$ python -q
>>> import numpy as np
>>> from numpy import linalg as LA
>>> np.set_printoptions(suppress=True, linewidth=120)
>>> W0 = np.load("sample7.npy")
>>> W0
array([[3., 1., 1.],
       [1., 3., 1.],
       [1., 1., 3.]])
>>> Lm = LA.cholesky(W0)
>>> Lm.round(1)
array([[1.7, 0. , 0. ],
       [0.6, 1.6, 0. ],
       [0.6, 0.4, 1.6]])
>>> round(np.prod(np.diag(Lm)) ** 2, 1), round(LA.det(W0), 1)
(np.float64(20.0), np.float64(20.0))
>>> LA.eigvalsh(W0).min() > 0
np.True_
>>> np.round(W0 / np.sqrt(np.outer(np.diag(W0), np.diag(W0))), 1)
array([[1. , 0.3, 0.3],
       [0.3, 1. , 0.3],
       [0.3, 0.3, 1. ]])
>>> w, vecs = LA.eigh(W0)
>>> np.unique(w.round(6) + 0, return_counts=True)[1]
array([2, 1])
>>> np.round(LA.svd(W0, compute_uv=False), 1)
array([5., 2., 2.])
>>> np.round(LA.eigvalsh(W0 @ W0), 1)
array([ 4.,  4., 25.])
>>> np.round(vecs.T @ vecs, 1) + 0
array([[1., 0., 0.],
       [0., 1., 0.],
       [0., 0., 1.]])
>>> np.round(vecs @ np.diag(w) @ vecs.T, 1)
array([[3., 1., 1.],
       [1., 3., 1.],
       [1., 1., 3.]])
>>> np.round(vecs.T @ W0 @ vecs, 1) + 0
array([[2., 0., 0.],
       [0., 2., 0.],
       [0., 0., 5.]])
>>> w.round(1)
array([2., 2., 5.])
>>> f, g = W0[2], W0[1]
>>> f @ g
np.float64(7.0)
>>> p = (f @ g) / (f @ f) * f
>>> LA.matrix_rank(np.outer(f, g))
np.int64(1)
>>> np.round(g - p, 1)
array([ 0.4,  2.4, -0.9])
>>> p.round(1)
array([0.6, 0.6, 1.9])
>>> (g - p) @ f
np.float64(0.0)
>>> np.outer(f, g)
array([[1., 3., 1.],
       [1., 3., 1.],
       [3., 9., 3.]])
>>> w, vecs = LA.eig(W0)
>>> w.round(1)
array([2., 5., 2.])
>>> round(np.prod(w), 1)
np.float64(20.0)
>>> np.round(W0 @ vecs[:, 0] - w[0] * vecs[:, 0], 1) + 0
array([0., 0., 0.])
>>> np.allclose(W0 @ W0.T, W0.T @ W0)
True
>>> assert W0 == W0.T
Traceback (most recent call last):
  File "<python-input-31>", line 1, in <module>
    assert W0 == W0.T
           ^^^^^^^^^^
ValueError: The truth value of an array with more than one element is ambiguous. Use a.any() or a.all()
>>> np.round(LA.matrix_power(W0, 4), 1)
array([[219., 203., 203.],
       [203., 219., 203.],
       [203., 203., 219.]])
>>> (W0 - W0.T) / 2
array([[0., 0., 0.],
       [0., 0., 0.],
       [0., 0., 0.]])
>>> np.allclose(W0, W0.T)
True
>>> M = np.loadtxt("a.csv", delimiter=",")
>>> M
array([[-0.1,  0.1, -0.2],
       [ 2.7,  2.8,  0.1],
       [ 5.1,  4.7, -2.2],
       [ 1.9,  2.1,  3.7],
       [ 0. , -0.4,  0. ],
       [ 4.1,  3.8, -3.5]])
>>> U, s, vt = LA.svd(M)
>>> np.argmax(s[:-1] / (s[1:] + 1e-6)) + 1
np.int64(2)
>>> s.round(1)
array([10.5,  4.9,  0.4])
>>> A2 = U[:, :2] @ np.diag(s[:2]) @ vt[:2]
>>> A2.round(1) + 0
array([[ 0. ,  0. , -0.2],
       [ 2.8,  2.7,  0.1],
       [ 5. ,  4.8, -2.2],
       [ 1.9,  2.1,  3.7],
       [-0.2, -0.2,  0. ],
       [ 4.1,  3.8, -3.5]])
>>> LA.matrix_rank(A2)
np.int64(2)
>>> LA.matrix_rank(M, rtol=0.05)
np.int64(2)
>>> np.round(LA.norm(M - A2) / LA.norm(M), 1)
np.float64(0.0)
>>> round(np.abs(M - A2).max(), 1)
np.float64(0.2)
>>> round(float(LA.norm(M - A2, 2)), 1), round(float(s[2]), 1)
(0.4, 0.4)
>>> vec = np.array([-1, -2, 2])
>>> np.sign((M @ vec).round(6))
array([-1., -1., -1.,  1.,  1., -1.])
>>> np.round((M * vec).sum(axis=1), 1)
array([ -0.5,  -8.1, -18.9,   1.3,   0.8, -18.7])
>>> M * vec
array([[ 0.1, -0.2, -0.4],
       [-2.7, -5.6,  0.2],
       [-5.1, -9.4, -4.4],
       [-1.9, -4.2,  7.4],
       [-0. ,  0.8,  0. ],
       [-4.1, -7.6, -7. ]])
>>> np.round(M @ np.ones(3), 1)
array([-0.2,  5.6,  7.6,  7.7, -0.4,  4.4])
>>> np.round(np.einsum("ij,j->i", M, vec), 1)
array([ -0.5,  -8.1, -18.9,   1.3,   0.8, -18.7])
>>> (M @ vec).argmax()
np.int64(3)
>>> rng = np.random.default_rng(769660)
>>> idx = rng.permutation(3)
>>> A2 = M[:, idx] * rng.choice([-1, 1], 3)
>>> A2
array([[-0.2,  0.1, -0.1],
       [ 0.1, -2.7, -2.8],
       [-2.2, -5.1, -4.7],
       [ 3.7, -1.9, -2.1],
       [ 0. , -0. ,  0.4],
       [-3.5, -4.1, -3.8]])
>>> U, _, vt = LA.svd(M.T @ A2)
>>> np.round(LA.lstsq(M, A2)[0], 1) + 0
array([[ 0., -1.,  0.],
       [ 0.,  0., -1.],
       [ 1.,  0.,  0.]])
>>> mat = np.load("dump.npy")
>>> mat
array([[ 5,  2,  0,  1,  4,  3],
       [ 3,  1,  4,  1,  0,  3],
       [-1,  0, -8, -1,  4, -3]])
>>> np.unique(mat.round(6), axis=0).shape
(3, 6)
>>> np.allclose(mat[:-1].T @ LA.lstsq(mat[:-1].T, mat[-1])[0], mat[-1])
True
>>> np.abs(np.diag(LA.qr(mat)[1])) > 1e-9
array([ True,  True, False])
>>> vec = np.array([-3, 0, -1])
>>> target = M @ vec
>>> np.round(LA.solve(M.T @ M, M.T @ target), 1) + 0
array([-3.,  0., -1.])
>>> np.round(LA.lstsq(M, target)[0], 1) + 0
array([-3.,  0., -1.])
>>> np.round(LA.pinv(M) @ M, 1) + 0
array([[1., 0., 0.],
       [0., 1., 0.],
       [0., 0., 1.]])
>>> target = target + 0.1 * rng.normal(size=6)
>>> target.round(1)
array([  0.4,  -8.1, -13. ,  -9.5,  -0.1,  -8.7])
>>> beta, *_ = LA.lstsq(M, target)
>>> np.round(LA.norm(target - M @ beta), 1)
np.float64(0.1)
>>> [round(float(LA.norm(LA.solve(M.T @ M + lam * np.eye(3), M.T @ target))), 2) for lam in (0, 1, 10, 100)]
[3.32, 2.29, 1.94, 0.97]
>>> np.round(M.T @ (target - M @ beta), 1) + 0
array([0., 0., 0.])
>>> f, g = mat[2], mat[1]
>>> f @ f
np.int64(91)
>>> p = (f @ g) / (f @ f) * f
>>> np.outer(f, g)
array([[ -3,  -1,  -4,  -1,   0,  -3],
       [  0,   0,   0,   0,   0,   0],
       [-24,  -8, -32,  -8,   0, -24],
       [ -3,  -1,  -4,  -1,   0,  -3],
       [ 12,   4,  16,   4,   0,  12],
       [ -9,  -3, -12,  -3,   0,  -9]])
>>> round((g - p) @ f, 1)
np.float64(0.0)
>>> m1 = np.load("mat.npy")
>>> m1
array([[ -7. , -14.3, -12.2],
       [-19.5,  -2.5,   3.9],
       [  5.1,  -2.4,  19.2],
       [-17.9,  -8.1,   3.6],
       [  7.6, -17.5,   5.9],
       [ 18.2,  -6.9,   4.7],
       [-18.7,   0.2,  -7. ],
       [ 15.9,  -6.1, -10.5],
       [ -0.7,  19.6,   3.8],
       [ -5.6, -13. ,  14.1],
       [  6. ,  18. ,  -6.4],
       [  0.6,  -4.1,  19.6],
       [  1.2,   3.1,  19.7],
       [  6.6, -13.5, -13.2],
       [-17. ,   9.2,   5.1],
       [ 18.5,   5.1,   5.5]])
>>> Xc = (m1 - m1.mean(axis=0)) / m1.std(axis=0)
>>> np.round(Xc.std(axis=0), 1)
array([1., 1., 1.])
>>> beta = LA.lstsq(np.delete(Xc, 2, axis=1), Xc[:, 2])[0]
>>> np.abs(beta).argmax()
np.int64(1)
>>> t3 = np.stack([m1, -1 * m1, m1[::-1]])
>>> t3.sum(axis=0)
array([[ 18.5,   5.1,   5.5],
       [-17. ,   9.2,   5.1],
       [  6.6, -13.5, -13.2],
       [  1.2,   3.1,  19.7],
       [  0.6,  -4.1,  19.6],
       [  6. ,  18. ,  -6.4],
       [ -5.6, -13. ,  14.1],
       [ -0.7,  19.6,   3.8],
       [ 15.9,  -6.1, -10.5],
       [-18.7,   0.2,  -7. ],
       [ 18.2,  -6.9,   4.7],
       [  7.6, -17.5,   5.9],
       [-17.9,  -8.1,   3.6],
       [  5.1,  -2.4,  19.2],
       [-19.5,  -2.5,   3.9],
       [ -7. , -14.3, -12.2]])
>>> t3.shape
(3, 16, 3)
>>> np.round(np.einsum("bij,cij->bc", t3, t3), 1)
array([[ 6400.1, -6400.1,  -249. ],
       [-6400.1,  6400.1,   249. ],
       [ -249. ,   249. ,  6400.1]])
>>> vec = np.array([-3, 3, -3])
>>> target = m1 @ vec
>>> try:
...     LA.solve(m1, target)
... except LA.LinAlgError as e:
...     print("failed:", e)
... 
failed: Last 2 dimensions of the array must be square
>>> np.round(LA.solve(m1.T @ m1, m1.T @ target), 1)
array([-3.,  3., -3.])
>>> np.round(LA.pinv(m1) @ m1, 1) + 0
array([[1., 0., 0.],
       [0., 1., 0.],
       [0., 0., 1.]])
>>> np.round(LA.lstsq(m1, target)[0], 1)
array([-3.,  3., -3.])
>>> target = target + 0.3 * rng.normal(size=16)
>>> target.round(1)
array([ 14.4,  38.9, -79.8,  18.3, -93.2, -90.1,  77.6, -34.9,  49.8, -64.6,  54.7, -72.8, -52.9, -20.9,  63.4, -56.7])
>>> beta, *_ = LA.lstsq(m1, target)
>>> np.round(LA.norm(target - m1 @ beta), 1)
np.float64(1.1)
>>> [round(float(LA.norm(LA.solve(m1.T @ m1 + lam * np.eye(3), m1.T @ target))), 2) for lam in (0, 1, 10, 100)]
[5.2, 5.19, 5.17, 4.96]
>>> beta.round(1)
array([-3.,  3., -3.])
>>> d = LA.norm(m1[:, None] - m1[None], axis=-1)
>>> np.flatnonzero(d[6] < d.mean() / 2)
array([1, 6])
>>> LA.matrix_rank(d ** 2)
np.int64(5)
>>> np.round(LA.norm(m1, axis=1), 1)
array([20.1, 20. , 20. , 20. , 20. , 20. , 20. , 20. , 20. , 20. , 20. , 20. , 20. , 20. , 20. , 20. ])
>>> np.unravel_index(d.round(6).argmax(), d.shape)
(np.int64(6), np.int64(15))
>>> feats = np.diag(np.array([4, -3, 1, -3])) + 2 * np.eye(4, k=1) + 2 * np.eye(4, k=-1)
>>> feats
array([[ 4.,  2.,  0.,  0.],
       [ 2., -3.,  2.,  0.],
       [ 0.,  2.,  1.,  2.],
       [ 0.,  0.,  2., -3.]])
>>> U, s, vt = LA.svd(feats, full_matrices=False)
>>> np.round(vt @ vt.T, 1) + 0
array([[1., 0., 0., 0.],
       [0., 1., 0., 0.],
       [0., 0., 1., 0.],
       [0., 0., 0., 1.]])
>>> np.allclose(U * s @ vt, feats)
True
>>> s.round(1)
array([4.7, 4.6, 3.2, 2.3])
>>> (s > 1e-8).sum()
np.int64(4)
>>> P = np.triu(np.array([[0, 0, -2, 1], [0, -2, -1, 1], [0, 2, 0, -1], [2, 1, 2, -2]]), 1) + np.eye(4)
>>> A2 = P @ feats @ LA.inv(P)
>>> np.round(np.poly(A2), 1)
array([  1.,   1., -29., -21., 160.])
>>> P @ feats - feats @ P
array([[  0.,  -4.,  10., -13.],
       [  0.,  -2.,   2.,  -2.],
       [  0.,   0.,   0.,   2.],
       [  0.,   0.,   0.,   2.]])
>>> round(LA.det(A2), 1)
np.float64(160.0)
>>> A2
array([[ 4., -2.,  6., -3.],
       [ 2., -5.,  2.,  0.],
       [ 0.,  2.,  1.,  4.],
       [ 0.,  0.,  2., -1.]])
>>> np.trace(A2), np.trace(feats)
(np.float64(-1.0), np.float64(-1.0))
>>> round(LA.norm(feats, 2), 1)
np.float64(4.7)
>>> np.round(LA.norm(feats[0], 1), 1), round(LA.norm(feats[0], np.inf), 1)
(np.float64(6.0), np.float64(4.0))
>>> np.round(LA.norm(feats, 1), 1), round(float(LA.norm(feats, np.inf)), 1)
(np.float64(7.0), 7.0)
>>> round(LA.norm(feats, "nuc"), 1)
np.float64(14.8)
>>> LA.norm(feats, axis=1).argmax()
np.int64(0)
